$ python -q
>>> import numpy as np
>>> np.set_printoptions(suppress=True, linewidth=140)
>>> X = np.array([[-2, -1, 0, 1, 2],
...     [3, 4, 5, 6, 7],
...     [8, 9, 10, 11, 12],
...     [13, 14, 15, 16, 17],
...     [18, 19, 20, 21, 22],
...     [23, 24, 25, 26, 27],
...     [28, 29, 30, 31, 32],
...     [33, 34, 35, 36, 37],
...     [38, 39, 40, 41, 42],
...     [43, 44, 45, 46, 47]])
>>> # rows and columns are dependent
>>> rng = np.random.default_rng(124404)
>>> Y = X + rng.integers(-2, 3, (10, 2)) @ rng.integers(-2, 3, (2, 5))
>>> Y
array([[-1, -2, -4,  3,  0],
       [ 1,  6,  9,  4,  7],
       [ 7, 10, 10, 11, 10],
       [ 9, 18, 19, 14, 13],
       [16, 21, 20, 21, 18],
       [21, 26, 25, 26, 23],
       [28, 29, 32, 30, 34],
       [33, 34, 31, 38, 33],
       [36, 41, 42, 40, 40],
       [40, 47, 49, 44, 45]])
>>> np.linalg.matrix_rank(Y - X, tol=1e-8)
np.int64(2)
>>> Y - X
array([[ 1, -1, -4,  2, -2],
       [-2,  2,  4, -2,  0],
       [-1,  1,  0,  0, -2],
       [-4,  4,  4, -2, -4],
       [-2,  2,  0,  0, -4],
       [-2,  2,  0,  0, -4],
       [ 0,  0,  2, -1,  2],
       [ 0,  0, -4,  2, -4],
       [-2,  2,  2, -1, -2],
       [-3,  3,  4, -2, -2]])
>>> np.round(np.linalg.svd(Y - X, compute_uv=False), 1) + 0
array([13.6,  9.7,  0. ,  0. ,  0. ])
>>> left, sig, vt = np.linalg.svd(X)
>>> sig.round(1) + 0
array([188.9,   5.4,   0. ,   0. ,   0. ])
>>> Y = left[:, :2] @ np.diag(sig[:2]) @ vt[:2]
>>> np.linalg.matrix_rank(X, rtol=0.05)
np.int64(1)
>>> Y.round(1) + 0
array([[-2., -1.,  0.,  1.,  2.],
       [ 3.,  4.,  5.,  6.,  7.],
       [ 8.,  9., 10., 11., 12.],
       [13., 14., 15., 16., 17.],
       [18., 19., 20., 21., 22.],
       [23., 24., 25., 26., 27.],
       [28., 29., 30., 31., 32.],
       [33., 34., 35., 36., 37.],
       [38., 39., 40., 41., 42.],
       [43., 44., 45., 46., 47.]])
>>> print(np.linalg.matrix_rank(Y))
2
>>> round(float(np.linalg.norm(X - Y) / np.linalg.norm(X)), 1)
0.0
>>> Y = X / np.linalg.norm(X, axis=1, keepdims=True)
>>> C2 = Y @ Y.T
>>> round(float(np.degrees(np.arccos(np.clip(C2[9, 2], -1, 1)))), 1)
6.2
>>> np.argwhere(np.triu(np.abs(C2) > 0.95, 1))
array([[1, 2],
       [1, 3],
       [1, 4],
       [1, 5],
       [1, 6],
       [1, 7],
       [1, 8],
       [1, 9],
       [2, 3],
       [2, 4],
       [2, 5],
       [2, 6],
       [2, 7],
       [2, 8],
       [2, 9],
       [3, 4],
       [3, 5],
       [3, 6],
       [3, 7],
       [3, 8],
       [3, 9],
       [4, 5],
       [4, 6],
       [4, 7],
       [4, 8],
       [4, 9],
       [5, 6],
       [5, 7],
       [5, 8],
       [5, 9],
       [6, 7],
       [6, 8],
       [6, 9],
       [7, 8],
       [7, 9],
       [8, 9]])
>>> W0 = np.load("x.npy")
>>> W0
array([[-2., -3., -3., -3.,  0.,  0., -3., -3., -3.],
       [-3., -2., -3., -3.,  0.,  0., -3., -3., -3.],
       [-3., -3., -2., -3.,  0.,  0., -3., -3., -3.],
       [-3., -3., -3., -2.,  0.,  0., -3., -3., -3.],
       [ 0.,  0.,  0.,  0., -2., -3.,  0.,  0.,  0.],
       [ 0.,  0.,  0.,  0., -3., -2.,  0.,  0.,  0.],
       [-3., -3., -3., -3.,  0.,  0., -2., -3., -3.],
       [-3., -3., -3., -3.,  0.,  0., -3., -2., -3.],
       [-3., -3., -3., -3.,  0.,  0., -3., -3., -2.]])
>>> # 2 blocks once reordered
>>> np.round(np.sort(np.abs(np.linalg.eigvals(W0))), 1)
array([ 1.,  1.,  1.,  1.,  1.,  1.,  1.,  5., 20.])
>>> np.allclose(W0 @ W0.T, W0.T @ W0)
True
>>> print(round(float(np.linalg.det(W0)), 1))
100.0
>>> print((W0 + W0.T) / 2)
[[-2. -3. -3. -3.  0.  0. -3. -3. -3.]
 [-3. -2. -3. -3.  0.  0. -3. -3. -3.]
 [-3. -3. -2. -3.  0.  0. -3. -3. -3.]
 [-3. -3. -3. -2.  0.  0. -3. -3. -3.]
 [ 0.  0.  0.  0. -2. -3.  0.  0.  0.]
 [ 0.  0.  0.  0. -3. -2.  0.  0.  0.]
 [-3. -3. -3. -3.  0.  0. -2. -3. -3.]
 [-3. -3. -3. -3.  0.  0. -3. -2. -3.]
 [-3. -3. -3. -3.  0.  0. -3. -3. -2.]]
>>> np.round(np.linalg.matrix_power(W0, 3), 1)
array([[-1142., -1143., -1143., -1143.,     0.,     0., -1143., -1143., -1143.],
       [-1143., -1142., -1143., -1143.,     0.,     0., -1143., -1143., -1143.],
       [-1143., -1143., -1142., -1143.,     0.,     0., -1143., -1143., -1143.],
       [-1143., -1143., -1143., -1142.,     0.,     0., -1143., -1143., -1143.],
       [    0.,     0.,     0.,     0.,   -62.,   -63.,     0.,     0.,     0.],
       [    0.,     0.,     0.,     0.,   -63.,   -62.,     0.,     0.,     0.],
       [-1143., -1143., -1143., -1143.,     0.,     0., -1142., -1143., -1143.],
       [-1143., -1143., -1143., -1143.,     0.,     0., -1143., -1142., -1143.],
       [-1143., -1143., -1143., -1143.,     0.,     0., -1143., -1143., -1142.]])
